$ python -q
>>> import numpy as np
>>> np.set_printoptions(precision=1, suppress=True, linewidth=140)
>>> feats = np.load("dump.npy")
>>> feats
array([[6., 1., 1.],
       [1., 6., 1.],
       [1., 1., 6.]])
>>> rng = np.random.default_rng(38357)
>>> idx = rng.permutation(3)
>>> print(idx)
[2 1 0]
>>> B = feats[idx][:, idx]
>>> round(np.linalg.det(B), 1), round(float(np.linalg.det(feats[idx])), 1)
(np.float64(200.0), -200.0)
>>> B
array([[6., 1., 1.],
       [1., 6., 1.],
       [1., 1., 6.]])
>>> idx = rng.permutation(3)
>>> B = feats[:, idx] * rng.choice([-1, 1], 3)
>>> B
array([[-1., -1.,  6.],
       [-6., -1.,  1.],
       [-1., -6.,  1.]])
>>> Uu, _, vt = np.linalg.svd(feats.T @ B)
>>> np.round(Uu @ vt, 1) + 0
array([[ 0.,  0.,  1.],
       [-1.,  0.,  0.],
       [ 0., -1.,  0.]])
>>> np.round(np.linalg.lstsq(feats, B)[0], 1) + 0
array([[ 0.,  0.,  1.],
       [-1.,  0.,  0.],
       [ 0., -1.,  0.]])
>>> print(idx)
[1 2 0]
>>> F = np.array([[-0.9, -3.0, 0.0], [2.0, 3.1, -1.0], [-1.0, -3.0, 0.1]])
>>> Uu, s, vt = np.linalg.svd(F)
>>> s.round(1) + 0
array([5.8, 1. , 0. ])
>>> B = Uu[:, :2] @ np.diag(s[:2]) @ vt[:2]
>>> np.linalg.matrix_rank(F, rtol=0.05)
np.int64(2)
>>> round(np.linalg.norm(F - B, 2), 1), round(s[2], 1)
(np.float64(0.0), np.float64(0.0))
>>> np.linalg.matrix_rank(B)
np.int64(2)
>>> B = np.array([[-2, 0, 2], [-1, 2, 2], [-1, 2, -1]])
>>> np.einsum("ik,kj->ji", F, B)
array([[ 4.8, -6.1,  4.9],
       [-6. ,  4.2, -5.8],
       [-7.8, 11.2, -8.1]])
>>> print(np.einsum("ij,ij->i", F, F))
[ 9.8 14.6 10. ]
>>> B = F / np.sqrt((F ** 2).mean(axis=1, keepdims=True))
>>> print(B[0])
[-0.5 -1.7  0. ]
>>> np.linalg.norm(B, axis=1)
array([1.7, 1.7, 1.7])
>>> s = 20 * 0.7 ** np.arange(6)
>>> q, _ = np.linalg.qr(np.array([[1.3, 1.8, -0.3, 2.6, 0.0, 0.9],
...     [1.1, 1.9, 0.4, -0.8, 0.9, -0.4],
...     [0.4, 0.1, 0.0, 0.7, -0.4, 0.3],
...     [0.1, -1.1, 0.1, 0.2, 0.5, 0.3],
...     [-0.4, -1.2, 0.5, 1.3, -0.6, 0.0],
...     [-0.2, 0.1, -0.3, -1.1, -0.5, 0.1]]))
>>> M = rng.normal(size=(31, 6)) * s @ q
>>> M.round(1) + 0
array([[-23.2, -11.3,  -3.3,   5. ,   3.9,  -5.6],
       [  0. ,   1. ,   3.3,   7.6,   8.8, -12.1],
       [-10.4,  10. ,   8.9,  10. , -10.6,  15.1],
       [ 15.9, -13.4,  -8.3,   1.8,   7.8, -11.8],
       [  0.1,   9.4,  11.7,   4.5,  -6.3,  10.3],
       [  5.9,  -1.1,   5.6,   7.4,   2.7,  -8. ],
       [ 19.6,   6.6, -12.4, -19.1,  -5.5,   1. ],
       [ 12.2,  -1.1,  -1.4, -11.9,  -8.1,  -2. ],
       [ 10.2, -11. , -34.1, -28.1,   9.1, -17.7],
       [  6.1, -11.8,   5.1,  11.8,   1.8,  -4.9],
       [ 13.1,   2.9,   1.5,  -1.2,  -0.1,  -3.6],
       [-17.8,  -0.3,  -4.3,   0.4,  -4.6,  11.7],
       [ 40.9,  -0.3, -18. , -10.1,   6.8,  -8.9],
       [-34.2,  10.4,   9.5,  14.8,   6.4,  11.4],
       [ 12.1,  -2.4,   8.7,  -9.5,   6.7, -12.4],
       [  3.6,  12. ,   1.2,  -8.1,  -4.8,  10.6],
       [-28.1,  -8.4,  -6.6,  15.2,  -2.1,  11.7],
       [ 26.7,  -5.2,  -5.5, -10.8,  10.3, -15.8],
       [-36.9,   3.8,   3.6,   7.2,  18.3,  -5.4],
       [ 41.8,   2.5, -11.5, -19.2, -13.1,   4.1],
       [-11.3,  12. ,   4.7,   7.2,  -5.1,   5.5],
       [ 11.4, -14.6, -21. ,  -1. ,  15.1, -17.1],
       [ -1.1,   8.1, -16. , -10.4,   1.2,  -4.8],
       [  1.4,   2.6,  24.5,  15.8,  -4.8,  -1.8],
       [-22.8,  -6.1,   9.5,   9.2,   6.9,   6. ],
       [-10.8,   4.6,   3.2,  -2.7,   7.6,  -9.5],
       [-15.7,  -2. ,   4.6,  -2.6,   1.6,   8.7],
       [-29.5,  16.7,  31.5,  29.2,   1.5,  12.6],
       [ -6.5,   8.9,  -1.5,  -8.6,  -1.9,  -3.9],
       [ 13.7,   9.8,  23. ,  14.6,   7.1, -12.1],
       [ 32.5,  -3.8, -26.3, -24.6,  -1.1,  -2.4]])
>>> cent = M[[21, 6]].astype(float)
>>> for _ in range(3):
...     idx = np.linalg.norm(M[:, None] - cent, axis=-1).argmin(axis=1)
...     cent = np.array([M[idx == j].mean(axis=0) for j in range(2)])
... 
>>> idx
array([0, 0, 0, 1, 1, 1, 1, 1, 1, 0, 1, 0, 1, 0, 1, 1, 0, 1, 0, 1, 0, 1, 1, 0, 0, 0, 0, 0, 1, 1, 1])
>>> cent
array([[-16.7,   1.5,   6.7,   9.1,   2.1,   3.1],
       [ 14.8,   0.4,  -6.1,  -7.9,   1.5,  -5.6]])
>>> np.abs(cent[1] - cent[0]).argmax()
np.int64(0)
>>> idx = M[:, 2] > np.median(M[:, 2])
>>> u = M[idx].mean(axis=0) - M[~idx].mean(axis=0)
>>> ((M - M.mean(axis=0)) @ u > 0).astype(int)
array([1, 1, 1, 0, 1, 1, 0, 0, 0, 1, 0, 1, 0, 1, 0, 0, 1, 0, 1, 0, 1, 0, 0, 1, 1, 1, 1, 1, 0, 1, 0])
>>> idx.astype(int)
array([0, 1, 1, 0, 1, 1, 0, 0, 0, 1, 0, 0, 0, 1, 1, 0, 0, 0, 1, 0, 1, 0, 0, 1, 1, 1, 1, 1, 0, 1, 0])
>>> W1 = np.array([[0, -2, 3, -1, 2, 2],
...     [1, -3, -3, 2, 1, 3],
...     [2, 2, -2, 2, -1, 3],
...     [3, -3, 2, -1, -3, 0],
...     [-1, 1, 1, -1, -3, -3],
...     [1, 0, 2, 3, 0, 2]])
>>> c = np.array([0, 0, -5, 1, 1, -5])
>>> hid = np.maximum(M @ W1 + c, 0)
>>> np.linalg.matrix_rank(hid)
np.int64(6)
>>> cent = np.array([[5, 2], [1, 5], [4, 4], [5, 2], [5, 4], [5, 0]])
>>> print((hid @ cent).round(6).argmax(axis=1))
[1 0 0 0 0 0 0 0 1 0 0 0 0 0 1 0 0 0 1 0 0 0 0 0 1 1 1 0 0 0 0]
>>> W0 = np.array([[0, 0, 0, 0, 0, 0, 0],
...     [0, 9, 0, 1, 0, -5, 0],
...     [0, 0, 6, 0, -2, 0, -2],
...     [0, -9, 0, -2, 0, -5, 0],
...     [0, 0, 8, 0, 4, 0, -4],
...     [0, 1, 0, -5, 0, -7, 0],
...     [0, 0, 1, 0, -9, 0, 5]])
>>> W0
array([[ 0,  0,  0,  0,  0,  0,  0],
       [ 0,  9,  0,  1,  0, -5,  0],
       [ 0,  0,  6,  0, -2,  0, -2],
       [ 0, -9,  0, -2,  0, -5,  0],
       [ 0,  0,  8,  0,  4,  0, -4],
       [ 0,  1,  0, -5,  0, -7,  0],
       [ 0,  0,  1,  0, -9,  0,  5]])
>>> idx = rng.permutation(7)
>>> idx
array([1, 6, 2, 4, 5, 3, 0])
>>> B = W0[idx][:, idx]
>>> np.allclose(B, W0)
False
>>> np.diag(B)
array([ 9,  5,  6,  4, -7, -2,  0])
>>> np.trace(B)
np.int64(15)
>>> B
array([[ 9,  0,  0,  0, -5,  1,  0],
       [ 0,  5,  1, -9,  0,  0,  0],
       [ 0, -2,  6, -2,  0,  0,  0],
       [ 0, -4,  8,  4,  0,  0,  0],
       [ 1,  0,  0,  0, -7, -5,  0],
       [-9,  0,  0,  0, -5, -2,  0],
       [ 0,  0,  0,  0,  0,  0,  0]])
>>> x0 = np.array([-4, 2, 4, -2, -5, 3, 0])
>>> (B * x0).sum(axis=1)
array([-8, 32, 24, 16, 16, 55,  0])
>>> np.einsum("ij,j->i", B, x0)
array([-8, 32, 24, 16, 16, 55,  0])
>>> B @ (2 * x0)
array([-16,  64,  48,  32,  32, 110,   0])
>>> np.sign((B @ x0).round(6))
array([-1,  1,  1,  1,  1,  1,  0])
>>> B @ np.eye(7)[2]
array([0., 1., 6., 8., 0., 0., 0.])
>>> B * x0
array([[-36,   0,   0,   0,  25,   3,   0],
       [  0,  10,   4,  18,   0,   0,   0],
       [  0,  -4,  24,   4,   0,   0,   0],
       [  0,  -8,  32,  -8,   0,   0,   0],
       [ -4,   0,   0,   0,  35, -15,   0],
       [ 36,   0,   0,   0,  25,  -6,   0],
       [  0,   0,   0,   0,   0,   0,   0]])
>>> B @ x0
array([-8, 32, 24, 16, 16, 55,  0])
>>> arr = np.load("x.npy")
>>> arr
array([[ 1,  0,  0,  0,  0,  0,  0,  0],
       [-1,  1,  0,  0,  0,  0,  0,  0],
       [-9,  6,  1,  0,  0,  0,  0,  0],
       [ 5, -9, -2,  1,  0,  0,  0,  0],
       [ 0,  6,  3, -4,  1,  0,  0,  0],
       [ 9,  1,  2, -8,  4,  1,  0,  0],
       [ 8, -2, -3,  7,  3, -4,  1,  0],
       [-8,  7,  3, -3, -1,  4, -4,  1]])
>>> # triangular, det is the product of the diagonal
>>> arr.sum(axis=0)
array([ 5, 10,  4, -7,  7,  1, -3,  1])
>>> print(np.linalg.matrix_rank(arr))
8
>>> arr.sum(axis=1)
array([ 1,  0, -2, -5,  6,  9, 10, -1])
>>> print(np.unravel_index(np.abs(arr).argmax(), arr.shape))
(np.int64(2), np.int64(0))
>>> arr[8]
Traceback (most recent call last):
  File "<python-input-73>", line 1, in <module>
    arr[8]
    ~~~^^^
IndexError: index 8 is out of bounds for axis 0 with size 8
>>> print(np.count_nonzero(arr))
35
